% python3 -q
>>> import numpy as np
>>> import numpy.linalg as la
>>> np.set_printoptions(precision=3, suppress=True, linewidth=120, legacy="1.25")
>>> arr = np.load("run1.npy")
>>> arr
array([[-0.014,  0.082, -0.082],
       [ 0.082,  3.007,  3.993],
       [-0.082,  3.993,  3.007]])
>>> B = arr / np.sqrt((arr ** 2).mean(axis=1, keepdims=True))
>>> arr - arr.mean(axis=1, keepdims=True)
array([[-0.009,  0.087, -0.078],
       [-2.279,  0.646,  1.632],
       [-2.388,  1.687,  0.701]])
>>> la.norm(B, axis=1)
array([1.732, 1.732, 1.732])
>>> B[0]
array([-0.203,  1.216, -1.216])
>>> U, sigma, VT = la.svd(arr)
>>> vecs = VT[:(sigma > 1e-8).sum()]
>>> rng = np.random.default_rng(8271)
>>> x = arr[1] + 3 * arr[0] + rng.integers(2) * np.eye(3)[1]
>>> x
array([0.041, 3.253, 3.747])
>>> np.round(la.norm(x - vecs.T @ vecs @ x), 3)
0.0
>>> la.matrix_rank(np.vstack([arr, x]))
2
>>> theta = np.radians(30)
>>> Rm = np.eye(3)
>>> Rm[1, 1] = Rm[0, 0] = np.cos(theta)
>>> Rm[1, 0], Rm[0, 1] = -np.sin(theta), np.sin(theta)
>>> Rm
array([[ 0.866,  0.5  ,  0.   ],
       [-0.5  ,  0.866,  0.   ],
       [ 0.   ,  0.   ,  1.   ]])
>>> B = arr @ Rm.T
>>> np.allclose(arr @ arr.T, B @ B.T)
True
>>> np.round(la.svd(arr, compute_uv=False), 3) + 0, np.round(la.svd(B, compute_uv=False), 3) + 0
(array([7., 1., 0.]), array([7., 1., 0.]))
>>> B
array([[ 0.029,  0.078, -0.082],
       [ 1.575,  2.563,  3.993],
       [ 1.925,  3.499,  3.007]])
>>> np.abs(B - arr).max(axis=0)
array([2.008, 0.494, 0.   ])
>>> A = np.load("layer4.npy")
>>> A
array([[0, 1, 1],
       [0, 0, 5],
       [0, 0, 0]])
>>> la.matrix_power(A - np.diag(np.diag(A)), 3)
array([[0, 0, 0],
       [0, 0, 0],
       [0, 0, 0]])
>>> np.sort(la.eigvals(A))
array([0., 0., 0.])
>>> [int(la.matrix_rank(la.matrix_power(A, p))) for p in range(1, 4)]
[2, 1, 0]
>>> np.sort(np.abs(la.eigvals(A)))
array([0., 0., 0.])
>>> print(round(la.det(A), 3))
0.0
>>> np.allclose(A @ A.T, A.T @ A)
False
>>> la.matrix_power(A, 3)
array([[0, 0, 0],
       [0, 0, 0],
       [0, 0, 0]])
>>> U, sigma, VT = la.svd(A)
>>> vecs = VT[:(sigma > 1e-8).sum()]
>>> x = A[2] + 4 * A[0] + rng.integers(2) * np.eye(3)[0]
>>> x
array([0., 4., 4.])
>>> np.diag(vecs.T @ vecs)
array([0., 1., 1.])
>>> np.round(vecs.T @ vecs, 3) + 0
array([[0., 0., 0.],
       [0., 1., 0.],
       [0., 0., 1.]])
>>> np.allclose(vecs.T @ vecs @ x, x)
True
>>> m1 = np.abs(np.array([[0, 0, -3], [0, 1, 1], [-2, -1, 3]])) + np.eye(3)
>>> m1 = m1 / m1.sum(axis=1, keepdims=True)
>>> m1
array([[0.25 , 0.   , 0.75 ],
       [0.   , 0.667, 0.333],
       [0.286, 0.143, 0.571]])
>>> B = m1 + rng.integers(-2, 3, (3, 2)) @ rng.integers(-2, 3, (2, 3))
>>> print(B)
[[-0.75   0.    -1.25 ]
 [ 0.     0.667  4.333]
 [-2.714  0.143 -3.429]]
>>> B - m1
array([[-1.,  0., -2.],
       [ 0.,  0.,  4.],
       [-3.,  0., -4.]])
>>> x = np.array([-3, -4, 5])
>>> B @ np.eye(3)[1]
array([0.   , 0.667, 0.143])
>>> print(B @ np.ones(3))
[-2.  5. -6.]
>>> (B * x).sum(axis=1)
array([-4.   , 19.   , -9.571])
>>> print(B @ x)
[-4.    19.    -9.571]
>>> print((B @ x).argmax())
1
>>> B @ (2 * x)
array([ -8.   ,  38.   , -19.143])
>>> la.matrix_power(m1, 100)
array([[0.211, 0.237, 0.553],
       [0.211, 0.237, 0.553],
       [0.211, 0.237, 0.553]])
>>> print(m1 @ np.ones(3))
[1. 1. 1.]
>>> pr = np.eye(3)[1]
>>> for _ in range(7):
...     pr = pr @ m1
...     print(pr.round(3))
... 
[0.    0.667 0.333]
[0.095 0.492 0.413]
[0.142 0.387 0.471]
[0.17  0.325 0.505]
[0.187 0.289 0.524]
[0.196 0.268 0.536]
[0.202 0.255 0.543]
>>> lab = rng.permutation(3)
>>> B = m1[:, lab] * rng.choice([-1, 1], 3)
>>> B
array([[ 0.   , -0.25 , -0.75 ],
       [ 0.667, -0.   , -0.333],
       [ 0.143, -0.286, -0.571]])
>>> U, _, VT = la.svd(m1.T @ B)
>>> print(np.round(U @ VT, 3) + 0)
[[ 0. -1.  0.]
 [ 1.  0.  0.]
 [ 0.  0. -1.]]
>>> M = np.load("dump.npy")
>>> M
array([[-0.829,  0.559,  0.013],
       [-0.474, -0.715,  0.513],
       [ 0.296,  0.42 ,  0.858]])
>>> hat = np.triu(np.array([[2, -1, -2], [1, -2, 1], [1, 2, -1]]), 1) + np.eye(3)
>>> B = hat @ M @ la.inv(hat)
>>> hat @ M - M @ hat
array([[-0.118, -0.953, -4.447],
       [ 0.296, -0.054,  0.626],
       [ 0.   ,  0.296,  0.173]])
>>> la.matrix_rank(B)
3
>>> x = np.array([1, -3, 1])
>>> 3 - la.matrix_rank(M - np.eye(3), tol=1e-8)
1
>>> print([p for p in range(1, 25) if np.allclose(la.matrix_power(M, p), np.eye(3))])
[]
>>> print(M.T @ (M @ x))
[ 1. -3.  1.]
>>> print(np.sort(np.abs(np.degrees(np.angle(la.eigvals(M))))))
[  0.    147.494 147.494]
>>> np.abs(la.eigvals(M))
array([1., 1., 1.])
>>> print(la.pinv(M))
[[-0.829 -0.474  0.296]
 [ 0.559 -0.715  0.42 ]
 [ 0.013  0.513  0.858]]
>>> np.round(M @ M.T, 3) + 0
array([[1., 0., 0.],
       [0., 1., 0.],
       [0., 0., 1.]])
>>> la.norm(M, axis=0)
array([1., 1., 1.])
>>> round(la.det(M[::-1]), 3)
-1.0
>>> np.poly(M)
array([ 1.   ,  0.687, -0.687, -1.   ])
>>> np.round(la.eigvals(M).sum().real, 3)
-0.687
>>> f = np.array([3, 2])
>>> g = np.array([0, 1])
>>> mat = f[:, None] + g[None, :]
>>> mat
array([[3, 4],
       [2, 3]])
>>> print(np.round(np.einsum("ii->", m1), 3))
1.488
>>> la.eigvals(m1)
array([-0.101,  0.589,  1.   ])
>>> np.kron(np.eye(2, dtype=int), m1)
array([[0.25 , 0.   , 0.75 , 0.   , 0.   , 0.   ],
       [0.   , 0.667, 0.333, 0.   , 0.   , 0.   ],
       [0.286, 0.143, 0.571, 0.   , 0.   , 0.   ],
       [0.   , 0.   , 0.   , 0.25 , 0.   , 0.75 ],
       [0.   , 0.   , 0.   , 0.   , 0.667, 0.333],
       [0.   , 0.   , 0.   , 0.286, 0.143, 0.571]])
>>> round(la.det(m1[::-1]), 3)
0.06
>>> np.round(la.det(2 * m1), 3), round(la.det(m1), 3)
(-0.476, -0.06)
>>> np.round(la.det(m1.T), 3)
-0.06
>>> la.cond(mat) > 100
False
>>> [round(float(x), 3) for x in la.svd(mat, compute_uv=False)[:3]]
[6.162, 0.162]
>>> print(np.argsort(-la.norm(mat, axis=0).round(6), kind="stable")[:3])
[1 0]
>>> np.abs(la.svd(mat)[2][-1])
array([0.811, 0.585])
>>> U, sigma, VT = la.svd(mat)
>>> sigma
array([6.162, 0.162])
>>> B = U[:, :1] @ np.diag(sigma[:1]) @ VT[:1]
>>> round(la.norm(mat - B, 2), 3), np.round(sigma[1], 3)
(0.162, 0.162)
>>> la.matrix_rank(mat, rtol=0.05)
1
>>> B
array([[2.923, 4.055],
       [2.107, 2.923]])
>>> np.round(np.abs(mat - B).max(), 3)
0.107
